$ python3 -q
>>> import numpy as np
>>> from numpy import linalg as LA
>>> np.set_printoptions(suppress=True, linewidth=200)
>>> tidy = lambda a: np.round(a, 2) + 0
>>> E = np.load("x.npy")
>>> tidy(E)
array([[ 0.46, -0.23, -0.38, -0.38, -0.08, -0.38, -0.54],
       [-0.23,  0.9 , -0.16, -0.16, -0.03, -0.16, -0.23],
       [-0.38, -0.16,  0.73, -0.27, -0.05, -0.27, -0.38],
       [-0.38, -0.16, -0.27,  0.73, -0.05, -0.27, -0.38],
       [-0.08, -0.03, -0.05, -0.05,  0.99, -0.05, -0.08],
       [-0.38, -0.16, -0.27, -0.27, -0.05,  0.73, -0.38],
       [-0.54, -0.23, -0.38, -0.38, -0.08, -0.38,  0.46]])
>>> x = np.array([-2, -8, -7, 5, 4, -1, 5])
>>> tidy(LA.det(E))
np.float64(-1.0)
>>> tidy(LA.norm(x)), tidy(LA.norm(E @ x))
(np.float64(13.56), np.float64(13.56))
>>> s = 10 * 0.2 ** np.arange(6)
>>> O, _ = LA.qr(np.array([[-2.0, 0.0, -0.1, 1.3, 0.1, 0.6],
...     [-1.7, -0.4, 0.0, 0.4, 0.5, 1.4],
...     [-0.5, -0.9, 1.1, -0.3, 0.1, -0.2],
...     [-1.7, 1.6, 0.9, 0.1, 1.0, 0.8],
...     [-0.4, 1.1, 0.1, 0.8, -1.2, -0.7],
...     [-0.7, 0.6, -0.2, -1.1, -0.2, -0.3]]))
>>> rng = np.random.default_rng(880475)
>>> feats = rng.normal(size=(23, 6)) * s @ O
>>> tidy(feats)
array([[ -9.29,  -3.59,   4.93,   5.24,  -0.81,   7.77],
       [  7.54,   3.  ,  -3.61,  -3.93,   0.6 ,  -5.66],
       [  2.33,   0.62,  -1.36,  -1.52,   0.1 ,  -2.6 ],
       [  3.02,   1.67,  -1.21,  -0.44,  -0.06,   1.08],
       [ -0.48,  -0.14,   0.43,   0.4 ,  -0.03,   0.72],
       [ -0.17,  -0.33,  -0.33,   0.  ,  -0.21,   0.11],
       [ -1.48,  -0.4 ,   0.87,   0.89,  -0.05,   1.33],
       [  6.48,   1.77,  -3.9 ,  -4.73,   0.61,  -8.51],
       [  7.07,   2.32,  -3.78,  -4.  ,   0.36,  -6.04],
       [  1.02,   0.59,  -0.81,  -0.14,  -0.13,   0.67],
       [  4.9 ,   1.27,  -2.38,  -3.96,   0.79,  -8.  ],
       [  1.03,   0.75,   0.21,  -0.05,   0.19,   0.26],
       [ -0.85,  -0.5 ,   0.15,   0.18,  -0.08,  -0.04],
       [ -6.07,  -2.  ,   3.1 ,   3.97,  -0.68,   6.88],
       [  2.06,   0.44,  -1.55,  -1.59,   0.1 ,  -2.78],
       [  0.87,   0.43,  -0.02,  -0.48,   0.24,  -0.98],
       [ -3.16,  -1.48,   1.37,   1.37,  -0.27,   1.59],
       [ -5.37,  -2.94,   1.86,   1.86,  -0.54,   1.54],
       [  4.75,   2.24,  -3.17,  -1.37,  -0.28,   0.49],
       [-12.62,  -4.13,   6.85,   8.29,  -1.26,  14.25],
       [ -9.53,  -3.72,   4.73,   5.43,  -0.95,   8.4 ],
       [ -4.99,  -1.13,   3.4 ,   3.82,  -0.33,   6.84],
       [ -5.4 ,  -1.83,   3.12,   3.19,  -0.32,   4.9 ]])
>>> other = feats + rng.integers(-2, 3, (23, 4)) @ rng.integers(-2, 3, (4, 6))
>>> tidy(other)
array([[-10.29,  -2.59,   4.93,   4.24,  -2.81,   3.77],
       [ 12.54,   2.  ,  -1.61,   2.07,   0.6 ,  -5.66],
       [  1.33,   5.62,   0.64,  -5.52,   3.1 ,  -9.6 ],
       [  7.02,   1.67,   0.79,   3.56,  -2.06,   5.08],
       [  1.52,   7.86,   5.43,  -3.6 ,   5.97,  -0.28],
       [ -7.17,  -5.33,  -6.33,  -4.  ,  -2.21,   2.11],
       [ -0.48,  -5.4 ,  -1.13,   4.89,  -2.05,   7.33],
       [ 12.48,  -0.23,  -1.9 ,   3.27,  -3.39,  -6.51],
       [  6.07,   1.32,  -4.78,  -4.  ,   0.36,  -9.04],
       [ 11.02,   2.59,   5.19,   9.86,  -4.13,  -1.33],
       [  7.9 ,   4.27,   0.62,  -1.96,  -2.21, -12.  ],
       [  4.03,  -0.25,   1.21,   3.95,  -1.81,   1.26],
       [ -3.85,  -1.5 ,  -1.85,  -2.82,   2.92,   0.96],
       [ -4.07,  -2.  ,   4.1 ,   5.97,   0.32,   6.88],
       [  4.06,   2.44,   0.45,  -0.59,   2.1 ,  -6.78],
       [ -0.13,   5.43,   1.98,  -4.48,   2.24,  -6.98],
       [ -3.16,  -5.48,  -0.63,   4.37,  -3.27,   2.59],
       [ -9.37,  -4.94,  -1.14,  -1.14,   1.46,   0.54],
       [  5.75,   5.24,  -1.17,  -1.37,  -1.28,  -6.51],
       [-16.62,  -8.13,   2.85,   6.29,  -1.26,  18.25],
       [ -3.53,  -7.72,   5.73,  15.43,  -6.95,   7.4 ],
       [ -5.99,  -6.13,   0.4 ,   5.82,  -0.33,   9.84],
       [-10.4 ,  -6.83,  -1.88,   1.19,  -2.32,   7.9 ]])
>>> LA.matrix_rank(other - feats, tol=1e-8)
np.int64(4)
>>> tidy(np.abs(other - feats).sum(axis=1))
array([ 9., 14., 22., 16., 26., 26., 20., 24.,  6., 34., 18., 12., 13.,  6., 13., 20., 13., 15., 14., 18., 28., 14., 22.])
